>>> import numpy as np
>>> from numpy import linalg as LA
>>> np.set_printoptions(suppress=True, linewidth=200)
>>> F = np.loadtxt("layer16.csv", delimiter=",")
>>> F
array([[-1.91,  3.96, -0.08,  1.95],
       [-0.11,  0.13,  0.  ,  0.2 ],
       [ 0.5 , -1.06, -0.02, -0.54],
       [-0.48,  0.89, -0.01,  0.51],
       [ 0.09, -0.06, -0.09,  0.07],
       [ 0.07, -0.13, -0.07, -0.08],
       [-0.6 ,  1.28, -0.01,  0.68],
       [ 0.84, -1.65,  0.07, -0.82],
       [ 1.68, -3.15, -0.09, -1.62],
       [ 0.45, -0.78,  0.03, -0.31],
       [ 0.37, -0.64,  0.  , -0.23],
       [ 1.06, -1.91,  0.02, -0.99],
       [ 0.65, -1.44,  0.03, -0.69],
       [ 0.38, -0.7 , -0.04, -0.35],
       [-0.08,  0.12,  0.08,  0.12],
       [ 1.5 , -3.2 ,  0.03, -1.7 ]])
>>> Xs = F - F.mean(axis=0)
>>> vecs = LA.svd(Xs)[2][:1]
>>> A2 = Xs - Xs @ vecs.T @ vecs
>>> np.round((Xs @ vecs.T).std(axis=0), 2)
array([2.06])
>>> np.round(A2.std(axis=0), 2)
array([0.05, 0.03, 0.05, 0.05])
>>> LA.norm(A2, axis=1).round(6).argmax()
np.int64(15)
>>> P = F @ LA.solve(F.T @ F, F.T)
>>> np.round(np.diag(P), 2)
array([0.47, 0.36, 0.08, 0.12, 0.38, 0.14, 0.07, 0.19, 0.54, 0.23, 0.18, 0.37, 0.16, 0.06, 0.2 , 0.44])
>>> print(np.round(np.trace(P), 2))
4.0
>>> cent = F[[13, 2]].astype(float)
>>> for _ in range(5):
...     idx = LA.norm(F[:, None] - cent, axis=-1).argmin(axis=1)
...     cent = np.array([F[idx == j].mean(axis=0) for j in range(2)])
... 
>>> idx
array([0, 0, 1, 0, 0, 0, 0, 1, 1, 0, 0, 1, 1, 0, 0, 1])
>>> cent.round(2)
array([[-0.18,  0.41, -0.02,  0.26],
       [ 1.04, -2.07,  0.01, -1.06]])
>>> np.bincount(idx)
array([10,  6])
